$ ipython --no-banner

In [1]: import numpy as np

In [2]: from numpy import linalg as LA

In [3]: np.set_printoptions(suppress=True, linewidth=100)

In [4]: def rd(a):
   ...:     return np.round(a, 3) + 0
   ...: 

In [5]: J = np.load("data.npy")

In [6]: rd(J)
Out[6]: 
array([[-0.162,  0.986, -0.034],
       [-0.162, -0.061, -0.985],
       [-0.973, -0.154,  0.17 ]])

In [7]: x0 = np.array([5, -3, -5])

In [8]: h = np.maximum(J @ x0, 0)

In [9]: print(rd(np.tanh(J @ x0)))
[-0.999  1.    -1.   ]

In [10]: np.flatnonzero(h > 1e-9)
Out[10]: array([1])

In [11]: rd(J * (h > 1e-9)[:, None])
Out[11]: 
array([[ 0.   ,  0.   ,  0.   ],
       [-0.162, -0.061, -0.985],
       [ 0.   ,  0.   ,  0.   ]])

In [12]: x0 = np.array([1, 2, 2])

In [13]: rd(J.T @ (J @ x0))
Out[13]: array([1., 2., 2.])

In [14]: rd(LA.inv(J))
Out[14]: 
array([[-0.162, -0.162, -0.973],
       [ 0.986, -0.061, -0.154],
       [-0.034, -0.985,  0.17 ]])

In [15]: rd(LA.norm(J, axis=0))
Out[15]: array([1., 1., 1.])

In [16]: rd(LA.pinv(J))
Out[16]: 
array([[-0.162, -0.162, -0.973],
       [ 0.986, -0.061, -0.154],
       [-0.034, -0.985,  0.17 ]])

In [17]: rd(LA.svd(J, compute_uv=False))
Out[17]: array([1., 1., 1.])

In [18]: rd(J[:, 2] @ J[:, 1])
Out[18]: np.float64(0.0)
